$ python3 -q
>>> import numpy as np
>>> np.set_printoptions(suppress=True, linewidth=100)
>>> rd = lambda a: np.round(a, 2) + 0
>>> sv = 3 * 0.9 ** np.arange(7)
>>> q, _ = np.linalg.qr(np.array([[-1.4, 0.5, 0.6, -0.4, 0.6, 0.6, 1.1],
...     [-1.0, 0.2, 0.2, 0.2, 0.8, -2.6, -1.0],
...     [-2.3, -1.1, 0.5, -0.4, -0.9, 0.7, -1.6],
...     [0.1, 0.1, -1.6, 2.0, -0.4, 1.8, 0.5],
...     [0.4, -1.3, 0.8, 0.0, 1.3, 0.2, 0.1],
...     [-0.8, 0.3, -1.3, 0.3, 1.8, 0.3, 1.0],
...     [0.3, 1.1, -1.5, 1.7, -1.1, 0.6, 0.6]]))
>>> rng = np.random.default_rng(310)
>>> K = rng.normal(size=(23, 7)) * sv @ q
>>> print(rd(K))
[[-2.78  0.19 -0.49  1.28  0.34 -0.57  2.09]
 [-2.83 -1.5   1.79  0.81 -1.22 -0.58 -1.04]
 [ 0.9   2.49 -1.15  1.92  2.59 -1.21 -2.51]
 [-0.37 -1.85 -2.52  3.29  2.53  2.33 -1.55]
 [-2.42 -0.84  1.81 -2.17 -2.73 -2.13 -2.21]
 [-2.69 -2.07  2.67  0.81  2.34 -7.23  1.83]
 [-5.95 -2.04  0.87 -1.7   1.7  -3.07  4.2 ]
 [-2.66  1.83  1.56  0.25 -0.45  1.8  -1.93]
 [-2.44 -2.01  3.29  0.07  1.6   0.84 -1.77]
 [ 1.23 -1.93  0.77 -2.66 -1.77  0.29 -1.92]
 [-0.21  0.67 -0.99  0.52 -2.28  2.33  0.85]
 [ 0.94  1.14 -0.62  2.47  0.85 -0.7   1.38]
 [ 5.06  0.77  1.2  -1.55 -2.71  2.51  1.08]
 [ 1.72 -1.82  2.7  -2.08 -1.21  6.74 -3.73]
 [ 0.69 -3.98 -4.86  1.6  -3.37  0.08  0.16]
 [ 1.1  -3.48  0.21  0.72 -1.9   0.25  0.96]
 [-0.58  0.54 -0.2   0.28  1.03  2.17  1.32]
 [-6.9   0.01  4.95 -5.35 -3.27  2.08  1.  ]
 [-4.12  0.7  -0.22  0.55  1.67 -0.47  1.31]
 [ 4.69  1.9   0.51 -1.37  1.57 -3.5   0.17]
 [ 2.19  0.53  0.5   0.03 -0.9   3.49 -0.85]
 [ 0.07  0.56  0.65 -3.87 -0.32  3.96 -0.49]
 [-3.77  1.18 -1.68  0.22 -0.24  2.7  -0.58]]
>>> G = np.cov(K, rowvar=False)
>>> print(np.argsort(-K.std(axis=0).round(6), kind="stable"))
[0 5 2 3 4 6 1]
>>> print(rd(np.linalg.eigvalsh(G)[::-1]))
[12.19  9.5   5.17  3.98  2.83  1.65  0.97]
>>> print(G.shape)
(7, 7)
>>> print(rd(np.polyfit(K[:, 0], K[:, 1], 1)))
[ 0.07 -0.33]
>>> print(rd(np.median(K, axis=0)))
[-0.37  0.19  0.51  0.25 -0.32  0.29  0.16]
>>> print(np.argwhere(np.triu(np.abs(np.corrcoef(K.T)) > 0.8, 1)))
[]
>>> proj = K @ np.linalg.solve(K.T @ K, K.T)
>>> print(np.allclose(proj @ proj, proj))
True
>>> print(np.linalg.matrix_rank(np.eye(23) - proj))
16
>>> out = np.c_[K[:, :4] @ np.array([[2, 3, 1, 0], [0, 1, 1, 3], [1, 0, 3, 2], [1, 2, 3, 3]]), np.array([4, 4, 3, 4, 3, 2, 4, 3, 2, 0, 3, 3, 5, 1, 3, 2, 2, 0, 4, 4, 3, 4, 1])]
>>> print(rd(out))
[[ -4.76  -5.58  -0.21   3.43   4.  ]
 [ -3.05  -8.35   3.49   1.53   4.  ]
 [  2.57   9.04   5.69  10.92   3.  ]
 [  0.04   3.63   0.11  -0.69   4.  ]
 [ -5.19 -12.42  -4.34  -5.4    3.  ]
 [ -1.91  -8.53   5.67   1.56   2.  ]
 [-12.73 -23.3  -10.49  -9.5    4.  ]
 [ -3.5   -5.65   4.61   9.35   3.  ]
 [ -1.51  -9.18   5.64   0.77   2.  ]
 [  0.56  -3.58  -6.39 -12.24   0.  ]
 [ -0.89   1.08  -0.94   1.61   3.  ]
 [  3.72   8.89   7.61   9.57   3.  ]
 [  9.78  12.86   4.8    0.07   5.  ]
 [  4.06  -0.81   1.75  -6.31   1.  ]
 [ -1.87   1.3  -13.05 -16.85   3.  ]
 [  3.13   1.26   0.41  -7.85   2.  ]
 [ -1.08  -0.65   0.21   2.06   2.  ]
 [-14.19 -31.37  -8.08  -6.11   0.  ]
 [ -7.91 -10.55  -2.44   3.3    4.  ]
 [  8.53  13.23   4.01   2.61   4.  ]
 [  4.91   7.17   4.33   2.7    3.  ]
 [ -3.09  -6.99  -9.04  -8.64   4.  ]
 [ -9.    -9.7   -6.98   0.83   1.  ]]
>>> print(rd(np.linalg.norm(np.linalg.qr(K)[0].T @ out, axis=0) ** 2 / ((out ** 2).sum(axis=0) + 1e-12)))
[1.   1.   1.   1.   0.07]
>>> print(rd(np.linalg.norm(out - K @ np.linalg.lstsq(K, out)[0], axis=0)))
[ 0.    0.    0.    0.   14.23]
>>> print(np.linalg.matrix_rank(np.c_[K, out]))
8
